% python3 -q
>>> import numpy as np
>>> import numpy.linalg as la
>>> np.set_printoptions(suppress=True, linewidth=140)
>>> data = np.load("x.npy")
>>> print(data)
[[-1.098  0.319 -0.717 -0.21  -2.129]
 [-1.078  4.119 -2.    -3.849  4.804]
 [ 0.686 -1.764  1.425 -0.735  4.069]
 [ 0.097  0.941  2.509  1.554  2.337]
 [ 1.08  -1.237  2.449 -3.866 -4.607]
 [ 1.312 -0.09  -2.157  1.915 -2.823]
 [ 0.462  4.167 -1.578  1.006  0.273]
 [ 5.292  2.891  0.763 -2.016 -1.187]
 [-4.688  1.599  3.663  0.219  0.799]
 [-0.876 -0.447 -3.875 -2.419 -0.911]
 [ 2.55   2.941  2.614  0.578 -0.851]
 [ 0.737 -2.508  1.339 -1.766  1.378]
 [-1.028 -1.64  -1.219  2.57   1.525]]
>>> x0 = np.array([-1, 2, -2, 1, 0])
>>> y = data @ x0
>>> print(np.round(la.solve(data.T @ data, data.T @ y), 3) + 0)
[-1.  2. -2.  1.  0.]
>>> print(np.round(la.lstsq(data, y)[0], 3) + 0)
[-1.  2. -2.  1.  0.]
>>> rng = np.random.default_rng(7991)
>>> y = y + 0.3 * rng.normal(size=13)
>>> print(y.round(3))
[  3.262   9.725  -8.078  -1.822 -11.716   5.188  11.771  -2.81    1.097   5.342  -0.963 -10.294   2.794]
>>> c, *_ = la.lstsq(data, y)
>>> print(np.round(data.T @ (y - data @ c), 3) + 0)
[0. 0. 0. 0. 0.]
>>> print(c.round())
[-1.  2. -2.  1. -0.]
>>> print(round(float(la.norm(y - data @ c)), 3))
0.747
>>> Xc = data - data.mean(axis=0)
>>> V = la.svd(Xc)[2][:3]
>>> B = Xc - Xc @ V.T @ V
>>> print(np.round(np.diag(V.T @ V), 3))
[0.52  0.631 0.968 0.089 0.792]
>>> print(la.norm(B, axis=1).round(6).argmax())
8
>>> print(np.round(np.cov(Xc @ V.T, rowvar=False), 3) + 0)
[[8.329 0.    0.   ]
 [0.    5.954 0.   ]
 [0.    0.    5.309]]
>>> print(np.round(la.norm(B) / la.norm(Xc), 3))
0.536
>>> Xc = data - data.mean(axis=0)
>>> U, sv, Vt = la.svd(Xc, full_matrices=False)
>>> print(la.matrix_rank(Xc))
5
>>> print(np.searchsorted(np.cumsum(sv ** 2) / (sv ** 2).sum(), 0.9) + 1)
5
>>> print(np.round(Xc.mean(axis=0), 3) + 0)
[0. 0. 0. 0. 0.]
>>> print(np.abs(Vt[0]).argmax())
4
>>> print(round(float((sv ** 2).sum() ** 2 / (sv ** 4).sum()), 3))
4.594
>>> print(sv.round(3))
[9.998 8.453 7.981 7.254 6.51 ]
>>> print(np.abs(U[:, 0]).argmax())
4
>>> print(np.round(Vt[0] * np.sign(Vt[0, np.abs(Vt[0]).argmax()]), 3))
[-0.501  0.099 -0.013  0.121  0.851]
>>> d = la.norm(data[:, None] - data[None], axis=-1)
>>> print(np.flatnonzero(d[11] < d.mean() / 2))
[ 2 11]
>>> print(d[11].round(3))
[5.505 8.628 2.978 5.061 6.572 7.043 7.877 7.541 7.482 6.301 6.713 0.    5.407]
>>> print(la.matrix_rank(d ** 2))
7
>>> print((d + 1e9 * np.eye(13)).round(6).argmin(axis=1))
[ 5  6 11  2  0  0 10 10  3  0  7  2  3]
